$ ipython --no-banner

In [1]: import numpy as np

In [2]: np.set_printoptions(precision=1, suppress=True, linewidth=100)

In [3]: tidy = lambda a: np.round(a, 1) + 0

In [4]: feats = np.load("run18.npy")

In [5]: feats
Out[5]: 
array([[ 1,  0,  0],
       [ 0,  0,  2],
       [ 0, -1, -1]])

In [6]: O, Rm = np.linalg.qr(feats)

In [7]: np.abs(np.diag(Rm))
Out[7]: array([1., 1., 2.])

In [8]: abs(Rm[0, 0]), tidy(np.linalg.norm(feats[:, 0]))
Out[8]: (np.float64(1.0), np.float64(1.0))

In [9]: O @ Rm
Out[9]: 
array([[ 1.,  0.,  0.],
       [ 0.,  0.,  2.],
       [ 0., -1., -1.]])

In [10]: np.flatnonzero(np.linalg.matrix_power((feats != 0) + (feats.T != 0) + np.eye(3), 3)[2])
Out[10]: array([1, 2])

In [11]: tidy(np.sort(np.linalg.eigvals(feats).real))
Out[11]: array([-0.5, -0.5,  1. ])

In [12]: (feats != 0).astype(int)
Out[12]: 
array([[1, 0, 0],
       [0, 0, 1],
       [0, 1, 1]])

In [13]: tidy(np.linalg.det(feats))
Out[13]: np.float64(2.0)

In [14]: feats @ feats
Out[14]: 
array([[ 1,  0,  0],
       [ 0, -2, -2],
       [ 0,  1, -1]])

In [15]: (np.linalg.matrix_power((feats != 0) + (feats.T != 0) + np.eye(3), 3) > 0).astype(int)
Out[15]: 
array([[1, 0, 0],
       [0, 1, 1],
       [0, 1, 1]])

In [16]: x0 = np.array([1, 1, 1])

In [17]: rhs = feats @ x0

In [18]: rhs
Out[18]: array([ 1,  2, -2])

In [19]: tidy(np.linalg.solve(feats, rhs))
Out[19]: array([1., 1., 1.])

In [20]: tidy(np.linalg.solve(feats.T, feats[2]))
Out[20]: array([0., 0., 1.])

In [21]: tidy(np.linalg.solve(feats, 5 * rhs))
Out[21]: array([5., 5., 5.])

In [22]: m1 = np.loadtxt("data.csv", delimiter=",")

In [23]: m1
Out[23]: 
array([[ 8.,  4.,  0., -6., -4.,  2., -4.,  6.,  0.,  2.,  6.],
       [ 4.,  8.,  0., -6., -4.,  2., -4.,  6.,  0.,  2.,  6.],
       [ 0.,  0.,  4.,  0.,  0.,  0.,  0.,  0.,  0.,  0.,  0.],
       [-6., -6.,  0., 13.,  6., -3.,  6., -9.,  0., -3., -9.],
       [-4., -4.,  0.,  6.,  8., -2.,  4., -6.,  0., -2., -6.],
       [ 2.,  2.,  0., -3., -2.,  5., -2.,  3.,  0.,  1.,  3.],
       [-4., -4.,  0.,  6.,  4., -2.,  8., -6.,  0., -2., -6.],
       [ 6.,  6.,  0., -9., -6.,  3., -6., 13.,  0.,  3.,  9.],
       [ 0.,  0.,  0.,  0.,  0.,  0.,  0.,  0.,  4.,  0.,  0.],
       [ 2.,  2.,  0., -3., -2.,  1., -2.,  3.,  0.,  5.,  3.],
       [ 6.,  6.,  0., -9., -6.,  3., -6.,  9.,  0.,  3., 13.]])

In [24]: r0 = np.array([2, 0, 3])

In [25]: np.array([np.convolve(row, r0, "same") for row in m1])
Out[25]: 
array([[  8.,  24.,   0.,  -8., -14., -20.,  18., -12.,  22.,  12.,   6.],
       [ 16.,  12.,  12.,  -8., -14., -20.,  18., -12.,  22.,  12.,   6.],
       [  0.,   8.,   0.,  12.,   0.,   0.,   0.,   0.,   0.,   0.,   0.],
       [-12., -18.,   8.,  12.,  33.,  30., -27.,  18., -33., -18.,  -9.],
       [ -8., -12.,   0.,  16.,  14.,  32., -18.,  12., -22., -12.,  -6.],
       [  4.,   6.,   0.,  -4.,   1., -10.,  21.,  -6.,  11.,   6.,   3.],
       [ -8., -12.,   0.,   8.,  14.,  28., -18.,  24., -22., -12.,  -6.],
       [ 12.,  18.,   0., -12., -21., -30.,  35., -18.,  45.,  18.,   9.],
       [  0.,   0.,   0.,   0.,   0.,   0.,   0.,   8.,   0.,  12.,   0.],
       [  4.,   6.,   0.,  -4.,  -7., -10.,   9.,  -6.,  19.,   6.,  15.],
       [ 12.,  18.,   0., -12., -21., -30.,  27., -18.,  33.,  26.,   9.]])

In [26]: np.correlate(m1[3], m1[9], "full")
Out[26]: 
array([ -18.,  -48.,  -30.,   21.,   77.,   27.,   48.,   25.,  -35.,  -17., -159.,  -45.,    5.,
         17.,   48.,    3.,   21.,    9.,   -6.,  -24.,  -18.])
